In [1]: import numpy as np

In [2]: from numpy import linalg as LA

In [3]: np.set_printoptions(suppress=True, linewidth=100)

In [4]: feats = np.load("m.npy")

In [5]: print(feats)
[[  5.41   9.52  -8.37   3.69]
 [-10.46   6.06  -9.15  -0.65]
 [  2.41   1.15  10.19  13.2 ]
 [ 21.9  -17.29   8.11   8.84]
 [  8.45 -11.87 -11.22  -8.92]
 [ 12.53  24.52   9.66  -0.5 ]
 [ 11.95  -2.91 -10.29   0.07]
 [ 11.19   6.48 -14.08   2.65]
 [  9.11   5.89  -1.56 -14.6 ]
 [ -0.8    5.98  -5.13  12.87]
 [  4.57  -9.52  11.89  -2.57]
 [ 10.39  20.14   7.78   0.61]
 [ 11.67   4.36  -4.16  15.36]
 [ 10.78   6.2   -9.77  11.46]
 [-10.39   5.72  -1.79  -0.89]
 [ -0.65  -4.75  -5.57  -1.91]
 [ -6.72  -4.78   5.44   5.84]
 [ 12.79   0.43  12.52   3.47]
 [-13.5   -2.81  -6.36  12.08]
 [ -5.77  -3.42  11.57   3.04]
 [  5.71  -2.99   8.73  -1.01]
 [ 18.16   2.42  -2.99   2.94]
 [  0.82  -4.73  -6.43   2.65]
 [  2.17  -3.58   0.58 -12.57]
 [ -0.94   0.66  -0.8    0.23]
 [ 13.27   5.01  -6.18   1.04]
 [-17.9    4.76   1.72  -6.38]
 [  3.28 -13.04  -8.84  -5.57]
 [ 16.75  -4.59  -7.97   0.37]
 [  9.48  -5.82  -4.07  12.32]
 [ 10.38   3.55  -6.21  -4.37]
 [ 13.39 -11.14   1.64   9.47]
 [ 10.47  -0.99  23.9    1.27]
 [ -6.24   0.73  -3.32  -3.3 ]
 [  3.53  13.36  -6.52  -0.22]
 [  4.8   -0.84  -5.29   1.7 ]
 [ -4.8    3.52  -8.65  17.13]
 [ -9.89   2.01  -7.97   1.28]]

In [6]: cov = np.cov(feats, rowvar=False)

In [7]: print(np.round(np.corrcoef(feats.T), 2) + 0)
[[ 1.   -0.06  0.11  0.06]
 [-0.06  1.   -0.03  0.  ]
 [ 0.11 -0.03  1.    0.  ]
 [ 0.06  0.    0.    1.  ]]

In [8]: print(cov.shape)
(4, 4)

In [9]: print(np.round(np.corrcoef(feats[:, 0], feats[:, 1])[0, 1], 2))
-0.06

In [10]: print(np.argsort(-feats.std(axis=0).round(6), kind="stable"))
[0 2 1 3]

In [11]: print(np.round(feats.std(axis=0), 2))
[9.33 8.24 8.4  7.19]

In [12]: print(np.round(LA.eigvalsh(cov)[::-1], 2))
[94.35 69.08 68.54 52.57]

In [13]: cen = feats - feats.mean(axis=0)

In [14]: V = LA.svd(cen)[2][:1]

In [15]: other = cen - cen @ V.T @ V

In [16]: print(np.round(np.diag(V.T @ V), 2))
[0.81 0.04 0.14 0.01]

In [17]: E = np.load("case9.npy")

In [18]: print(E)
[[ 0.26  0.65 -1.55 -1.14  1.08 -1.13  0.22 -0.11]
 [-1.9  -0.7   1.5   0.4  -0.7  -0.6  -0.2  -0.2 ]
 [ 0.4   0.2  -0.7  -1.6  -0.5   0.6  -1.    0.1 ]
 [ 0.3   0.6  -1.6  -1.    1.2  -1.1   0.3  -0.2 ]
 [ 0.5  -0.7   0.9  -1.2   0.5  -0.3  -0.3  -0.5 ]
 [-0.9  -2.    1.4  -1.8  -1.3   1.4   1.9   0.1 ]
 [ 0.6   1.    0.6  -0.2   0.4  -0.1   0.2  -0.2 ]
 [ 0.5  -2.1   1.7   0.4   0.2   1.    0.7  -0.4 ]
 [ 0.7  -1.6  -0.7   2.   -1.8   0.1   0.7  -2.  ]
 [ 0.4  -1.7   1.6  -0.3  -2.1   0.9  -1.5  -0.2 ]
 [-0.2   0.4  -0.4   0.8   1.2  -0.2  -1.6  -0.1 ]]

In [19]: x = np.array([3, 3, 1, 1])

In [20]: y = feats @ x

In [21]: print(np.round(LA.solve(feats.T @ feats, feats.T @ y), 2))
[3. 3. 1. 1.]

In [22]: rng = np.random.default_rng(6526)

In [23]: y = y + 0.02 * rng.normal(size=38)

In [24]: print(y.round(2))
[ 40.12 -23.02  34.05  30.8  -30.41 120.33  16.9   41.57  28.82  23.28  -5.52 100.02  59.31  52.65
 -16.68 -23.71 -23.24  55.67 -43.21 -12.92  15.91  61.73 -15.55 -16.24  -1.39  49.72 -44.04 -43.69
  28.86  19.25  31.19  17.85  53.58 -23.12  43.93   8.29   4.64 -30.32]

In [25]: coef, *_ = LA.lstsq(feats, y)

In [26]: print(round(LA.norm(y - feats @ coef), 2))
0.12
